% python3 -q
>>> import numpy as np
>>> np.set_printoptions(precision=3, suppress=True, linewidth=160)
>>> def tidy(a):
...     return np.round(a, 3) + 0
... 
>>> F = np.load("m.npy")
>>> print(F)
[[ 2  2  4  3  3  2  3  1  2  2]
 [ 3  3  5  4  4  3  4  2  3  3]
 [-1 -1  1  0  0 -1  0 -2 -1 -1]
 [ 2  2  4  3  3  2  3  1  2  2]
 [ 0  0  2  1  1  0  1 -1  0  0]
 [ 3  3  5  4  4  3  4  2  3  3]
 [ 1  1  3  2  2  1  2  0  1  1]
 [ 1  1  3  2  2  1  2  0  1  1]
 [ 1  1  3  2  2  1  2  0  1  1]
 [ 0  0  2  1  1  0  1 -1  0  0]
 [ 2  2  4  3  3  2  3  1  2  2]]
>>> out = np.array([[3, -1],
...     [0, -2],
...     [0, 2],
...     [1, 0],
...     [0, -3],
...     [0, -2],
...     [-3, 2],
...     [1, -3],
...     [2, 1],
...     [-3, 0]])
>>> print(np.linalg.matrix_rank(F @ out))
2
>>> print(F @ out)
[[ -1  -6]
 [  0 -12]
 [ -4  12]
 [ -1  -6]
 [ -3   6]
 [  0 -12]
 [ -2   0]
 [ -2   0]
 [ -2   0]
 [ -3   6]
 [ -1  -6]]
>>> print(np.einsum("ij,ij->i", F, F))
[ 64 122  10  64   8 122  26  26  26   8  64]
>>> print(np.einsum("ik,kj->ij", F, out))
[[ -1  -6]
 [  0 -12]
 [ -4  12]
 [ -1  -6]
 [ -3   6]
 [  0 -12]
 [ -2   0]
 [ -2   0]
 [ -2   0]
 [ -3   6]
 [ -1  -6]]
>>> print(out.T @ F.T)
[[ -1   0  -4  -1  -3   0  -2  -2  -2  -3  -1]
 [ -6 -12  12  -6   6 -12   0   0   0   6  -6]]
>>> print(np.linalg.matrix_rank(np.vstack([F, out.T])))
4
>>> print(np.einsum("ij->j", F))
[14 14 36 25 25 14 25  3 14 14]
>>> Uu, s, Vt = np.linalg.svd(F)
>>> print(np.argmax(s[:-1] / (s[1:] + 1e-6)) + 1)
2
>>> out = Uu[:, :2] @ np.diag(s[:2]) @ Vt[:2]
>>> print(tidy(out))
[[ 2.  2.  4.  3.  3.  2.  3.  1.  2.  2.]
 [ 3.  3.  5.  4.  4.  3.  4.  2.  3.  3.]
 [-1. -1.  1.  0.  0. -1.  0. -2. -1. -1.]
 [ 2.  2.  4.  3.  3.  2.  3.  1.  2.  2.]
 [ 0.  0.  2.  1.  1.  0.  1. -1.  0.  0.]
 [ 3.  3.  5.  4.  4.  3.  4.  2.  3.  3.]
 [ 1.  1.  3.  2.  2.  1.  2.  0.  1.  1.]
 [ 1.  1.  3.  2.  2.  1.  2.  0.  1.  1.]
 [ 1.  1.  3.  2.  2.  1.  2.  0.  1.  1.]
 [ 0.  0.  2.  1.  1.  0.  1. -1.  0.  0.]
 [ 2.  2.  4.  3.  3.  2.  3.  1.  2.  2.]]
>>> print(tidy(np.abs(F - out).max()))
0.0
>>> print(tidy(np.linalg.norm(F - out, 2)), tidy(s[2]))
0.0 0.0
>>> print(np.linalg.matrix_rank(F, rtol=0.05))
2
>>> print(tidy(np.linalg.norm(F - out) / np.linalg.norm(F)))
0.0
>>> print(F.reshape(-1, 2))
[[ 2  2]
 [ 4  3]
 [ 3  2]
 [ 3  1]
 [ 2  2]
 [ 3  3]
 [ 5  4]
 [ 4  3]
 [ 4  2]
 [ 3  3]
 [-1 -1]
 [ 1  0]
 [ 0 -1]
 [ 0 -2]
 [-1 -1]
 [ 2  2]
 [ 4  3]
 [ 3  2]
 [ 3  1]
 [ 2  2]
 [ 0  0]
 [ 2  1]
 [ 1  0]
 [ 1 -1]
 [ 0  0]
 [ 3  3]
 [ 5  4]
 [ 4  3]
 [ 4  2]
 [ 3  3]
 [ 1  1]
 [ 3  2]
 [ 2  1]
 [ 2  0]
 [ 1  1]
 [ 1  1]
 [ 3  2]
 [ 2  1]
 [ 2  0]
 [ 1  1]
 [ 1  1]
 [ 3  2]
 [ 2  1]
 [ 2  0]
 [ 1  1]
 [ 0  0]
 [ 2  1]
 [ 1  0]
 [ 1 -1]
 [ 0  0]
 [ 2  2]
 [ 4  3]
 [ 3  2]
 [ 3  1]
 [ 2  2]]
>>> print(F.ravel(order="F"))
[ 2  3 -1  2  0  3  1  1  1  0  2  2  3 -1  2  0  3  1  1  1  0  2  4  5  1  4  2  5  3  3  3  2  4  3  4  0  3  1  4  2  2  2  1  3  3  4  0  3  1  4  2  2  2
  1  3  2  3 -1  2  0  3  1  1  1  0  2  3  4  0  3  1  4  2  2  2  1  3  1  2 -2  1 -1  2  0  0  0 -1  1  2  3 -1  2  0  3  1  1  1  0  2  2  3 -1  2  0  3  1
  1  1  0  2]
>>> blk = F.reshape(11, 2, -1)
>>> print(np.swapaxes(blk, 1, 2)[3])
[[2 2]
 [2 3]
 [4 1]
 [3 2]
 [3 2]]
